$ ipython --no-banner

In [1]: import numpy as np

In [2]: from numpy import linalg as LA

In [3]: np.set_printoptions(precision=1, suppress=True, linewidth=160)

In [4]: arr = np.array([[-3, 2, -2, 3, -4, -1],
   ...:     [1, -1, 5, 0, 0, -3],
   ...:     [-4, -1, 0, 0, -5, 3],
   ...:     [-3, -5, 1, 5, 2, 0],
   ...:     [4, 3, -1, -5, 1, -3],
   ...:     [-1, 1, 1, -1, 1, 1],
   ...:     [2, -3, -2, -3, 5, -4],
   ...:     [-1, 3, -1, -5, -4, -5],
   ...:     [-3, 0, 1, 4, -1, 1],
   ...:     [-1, 0, 3, 0, -2, 5],
   ...:     [5, -2, 3, -3, 2, 1]])

In [5]: arr[-1] = arr[0] + -2 * arr[1]

In [6]: arr
Out[6]: 
array([[ -3,   2,  -2,   3,  -4,  -1],
       [  1,  -1,   5,   0,   0,  -3],
       [ -4,  -1,   0,   0,  -5,   3],
       [ -3,  -5,   1,   5,   2,   0],
       [  4,   3,  -1,  -5,   1,  -3],
       [ -1,   1,   1,  -1,   1,   1],
       [  2,  -3,  -2,  -3,   5,  -4],
       [ -1,   3,  -1,  -5,  -4,  -5],
       [ -3,   0,   1,   4,  -1,   1],
       [ -1,   0,   3,   0,  -2,   5],
       [ -5,   4, -12,   3,  -4,   5]])

In [7]: Q, r_ = LA.qr(arr)

In [8]: np.abs(np.diag(r_))
Out[8]: array([ 9.6,  8.6, 10.7,  7. ,  4.1,  8.4])

In [9]: Q.round(1) + 0
Out[9]: 
array([[-0.3,  0.2, -0.1,  0.2, -0.2, -0.5],
       [ 0.1, -0.1, -0.3,  0.1, -0.1, -0.3],
       [-0.4, -0.1, -0.1, -0.5, -0.4,  0.2],
       [-0.3, -0.6,  0.1,  0. ,  0.1, -0.2],
       [ 0.4,  0.4,  0.1, -0.1,  0. ,  0. ],
       [-0.1,  0.1, -0.2, -0.2,  0.8,  0.2],
       [ 0.2, -0.3,  0.5, -0.4,  0.2, -0.2],
       [-0.1,  0.3, -0.2, -0.6,  0. , -0.5],
       [-0.3,  0. , -0.2,  0.2,  0.3, -0.2],
       [-0.1,  0. , -0.3, -0.1,  0. ,  0.6],
       [-0.5,  0.4,  0.6,  0.1,  0. ,  0.1]])

In [10]: np.trace(Q @ Q.T)
Out[10]: np.float64(6.0)

In [11]: E = np.array([[3, 4, -2, -1],
    ...:     [3, 4, 1, -1],
    ...:     [3, 3, -5, -4],
    ...:     [-3, 2, -2, -5],
    ...:     [1, -1, 5, 4],
    ...:     [-4, -5, 5, -4],
    ...:     [-2, -2, 5, 4],
    ...:     [3, -4, -5, -3],
    ...:     [-1, 0, -1, -3],
    ...:     [-1, 0, -1, 5]])

In [12]: E
Out[12]: 
array([[ 3,  4, -2, -1],
       [ 3,  4,  1, -1],
       [ 3,  3, -5, -4],
       [-3,  2, -2, -5],
       [ 1, -1,  5,  4],
       [-4, -5,  5, -4],
       [-2, -2,  5,  4],
       [ 3, -4, -5, -3],
       [-1,  0, -1, -3],
       [-1,  0, -1,  5]])

In [13]: out = np.c_[E[:, :1] @ np.array([[0]]), np.array([1, 6, 0, 7, 6, 0, 2, 7, 3, 6])]

In [14]: print(out)
[[0 1]
 [0 6]
 [0 0]
 [0 7]
 [0 6]
 [0 0]
 [0 2]
 [0 7]
 [0 3]
 [0 6]]

In [15]: LA.lstsq(E, out[:, 0])[0]
Out[15]: array([0., 0., 0., 0.])

In [16]: LA.matrix_rank(out)
Out[16]: np.int64(1)

In [17]: print(np.round(LA.norm(LA.qr(E)[0].T @ out, axis=0) ** 2 / ((out ** 2).sum(axis=0) + 1e-12), 1) + 0)
[0. 0.]

In [18]: LA.cond(out) > 100
Out[18]: np.True_

In [19]: [round(float(x), 1) for x in LA.svd(out, compute_uv=False)[:3]]
Out[19]: [14.8, 0.0]

In [20]: D = LA.norm(E[:, None] - E[None], axis=-1)

In [21]: print(D[1].round(6).argsort(kind="stable")[:4])
[1 0 8 2]

In [22]: (D + 1e9 * np.eye(10)).round(6).argmin(axis=1)
Out[22]: array([1, 0, 0, 8, 6, 8, 4, 8, 3, 4])

In [23]: print(np.flatnonzero(D[1] < D.mean() / 2))
[0 1]

In [24]: LA.matrix_rank(D ** 2)
Out[24]: np.int64(6)

In [25]: LA.norm(E - E.mean(axis=0), axis=1)
Out[25]: array([5.2, 4.9, 7.2, 6. , 7.1, 8.9, 7.6, 7.4, 2.7, 6. ])

In [26]: D[1]
Out[26]: array([ 3. ,  0. ,  6.8,  8.1,  8.4, 12.4, 10.1, 10.2,  6.3,  8.5])

In [27]: LA.norm(E, axis=1)
Out[27]: array([5.5, 5.2, 7.7, 6.5, 6.6, 9.1, 7. , 7.7, 3.3, 5.2])

In [28]: D.mean(axis=1).argmax()
Out[28]: np.int64(5)

In [29]: print(LA.norm(E, axis=0))
[ 8.2  9.5 11.7 11.6]

In [30]: np.round(LA.norm(E, 1), 1), round(float(LA.norm(E, np.inf)), 1)
Out[30]: (np.float64(34.0), 18.0)

In [31]: LA.norm(E, axis=1).argmax()
Out[31]: np.int64(5)

In [32]: round(LA.norm(E[6], 1), 1), np.round(LA.norm(E[6], np.inf), 1)
Out[32]: (np.float64(13.0), np.float64(5.0))

In [33]: hat = E @ LA.solve(E.T @ E, E.T)

In [34]: LA.matrix_rank(np.eye(10) - hat)
Out[34]: np.int64(6)

In [35]: np.round(LA.eigvalsh(hat), 1) + 0
Out[35]: array([0., 0., 0., 0., 0., 0., 1., 1., 1., 1.])

In [36]: m1 = np.loadtxt("mat.csv", delimiter=",")

In [37]: m1
Out[37]: 
array([[ 1.,  1.,  1.,  1.,  1.,  1.,  1.,  1.],
       [ 1., -1.,  1., -1., -1.,  1., -1.,  1.],
       [ 1.,  1.,  1.,  1., -1., -1., -1., -1.],
       [ 1.,  1., -1., -1., -1., -1.,  1.,  1.],
       [ 1., -1., -1.,  1.,  1., -1., -1.,  1.],
       [ 1.,  1., -1., -1.,  1.,  1., -1., -1.]])

In [38]: np.unravel_index(np.abs(m1).argmax(), m1.shape)
Out[38]: (np.int64(0), np.int64(0))

In [39]: m1 - m1[0]
Out[39]: 
array([[ 0.,  0.,  0.,  0.,  0.,  0.,  0.,  0.],
       [ 0., -2.,  0., -2., -2.,  0., -2.,  0.],
       [ 0.,  0.,  0.,  0., -2., -2., -2., -2.],
       [ 0.,  0., -2., -2., -2., -2.,  0.,  0.],
       [ 0., -2., -2.,  0.,  0., -2., -2.,  0.],
       [ 0.,  0., -2., -2.,  0.,  0., -2., -2.]])

In [40]: np.abs(m1).max()
Out[40]: np.float64(1.0)

In [41]: m1.shape
Out[41]: (6, 8)

In [42]: print(LA.svd(m1, compute_uv=False))
[2.8 2.8 2.8 2.8 2.8 2.8]

In [43]: round(float(LA.norm(m1, "nuc")), 1)
Out[43]: 17.0

In [44]: np.round(LA.norm(m1) ** 2 / LA.norm(m1, 2) ** 2, 1)
Out[44]: np.float64(6.0)

In [45]: print(round(LA.norm(m1[3], 1), 1), np.round(LA.norm(m1[3], np.inf), 1))
8.0 1.0

In [46]: np.round(LA.norm(m1[3] - m1[1]), 1)
Out[46]: np.float64(4.0)

In [47]: out = np.array([[-2, 2, -2],
    ...:     [1, -2, 1],
    ...:     [-2, -2, 1],
    ...:     [0, -2, -1],
    ...:     [-1, -2, -1],
    ...:     [-2, -2, 2],
    ...:     [-2, 0, -1],
    ...:     [1, 0, 2]])

In [48]: np.einsum("ik,kj->ji", m1, out)
Out[48]: 
array([[-7., -3.,  1.,  3.,  3., -1.],
       [-8.,  4.,  0.,  8.,  4.,  0.],
       [ 1.,  5., -3., -1., -5., -1.]])

In [49]: np.einsum("ij->j", m1)
Out[49]: array([ 6.,  2.,  0.,  0.,  0.,  0., -2.,  2.])

In [50]: LA.matrix_rank(m1 @ out)
Out[50]: np.int64(3)

In [51]: LA.matrix_rank(np.vstack([m1, out.T]))
Out[51]: np.int64(8)

In [52]: out = np.array([[1, 1, -1, 1],
    ...:     [-2, 2, -1, 2],
    ...:     [1, 1, 0, -1],
    ...:     [1, 2, 2, 2],
    ...:     [-1, 1, 2, 2],
    ...:     [1, 0, -2, 2],
    ...:     [0, 2, 0, 1],
    ...:     [0, -2, 2, 0]])

In [53]: W0 = out.T @ out

In [54]: print(W0)
[[ 9 -1 -1 -2]
 [-1 19 -1 12]
 [-1 -1 18  1]
 [-2 12  1 19]]

In [55]: (W0 - W0.T) / 2
Out[55]: 
array([[0., 0., 0., 0.],
       [0., 0., 0., 0.],
       [0., 0., 0., 0.],
       [0., 0., 0., 0.]])

In [56]: np.round(np.abs(LA.eigvals(W0)).max(), 1)
Out[56]: np.float64(31.2)

In [57]: np.allclose(W0, W0.T)
Out[57]: True

In [58]: (W0 + W0.T) / 2
Out[58]: 
array([[ 9., -1., -1., -2.],
       [-1., 19., -1., 12.],
       [-1., -1., 18.,  1.],
       [-2., 12.,  1., 19.]])
